% ipython --no-banner

In [1]: import numpy as np

In [2]: from numpy import linalg as LA

In [3]: np.set_printoptions(precision=3, suppress=True, linewidth=120)

In [4]: def rnd(a):
   ...:     return np.round(a, 3) + 0
   ...: 

In [5]: arr = np.load("x.npy")

In [6]: arr
Out[6]: 
array([[  1,  -2,   4,  -8],
       [  1,  -1,   1,  -1],
       [  1,   0,   0,   0],
       [  1,   1,   1,   1],
       [  1,   2,   4,   8],
       [  1,   3,   9,  27],
       [  1,   4,  16,  64],
       [  1,   5,  25, 125],
       [  1,   6,  36, 216]])

In [7]: left, sigma, VT = LA.svd(arr)

In [8]: rnd(sigma)
Out[8]: array([263.67 ,   9.71 ,   3.744,   1.607])

In [9]: np.argmax(sigma[:-1] / (sigma[1:] + 1e-6)) + 1
Out[9]: np.int64(1)

In [10]: B = left[:, :1] @ np.diag(sigma[:1]) @ VT[:1]

In [11]: rnd(np.abs(arr - B).max())
Out[11]: np.float64(5.286)

In [12]: rnd(LA.norm(arr - B) / LA.norm(arr))
Out[12]: np.float64(0.04)

In [13]: B = np.c_[arr[:, :1] @ np.array([[-2]]), np.array([0, 2, 2, 1, 0, 1, 1, 2, 0])]

In [14]: B
Out[14]: 
array([[-2,  0],
       [-2,  2],
       [-2,  2],
       [-2,  1],
       [-2,  0],
       [-2,  1],
       [-2,  1],
       [-2,  2],
       [-2,  0]])

In [15]: rnd(LA.lstsq(arr, B[:, 0])[0])
Out[15]: array([-2.,  0.,  0.,  0.])

In [16]: rnd(LA.norm(B - arr @ LA.lstsq(arr, B)[0], axis=0))
Out[16]: array([0.   , 2.332])

In [17]: LA.matrix_rank(np.c_[arr, B])
Out[17]: np.int64(5)

In [18]: rnd(LA.norm(LA.qr(arr)[0].T @ B, axis=0) ** 2 / ((B ** 2).sum(axis=0) + 1e-12))
Out[18]: array([1.   , 0.637])

In [19]: LA.matrix_rank(B)
Out[19]: np.int64(2)
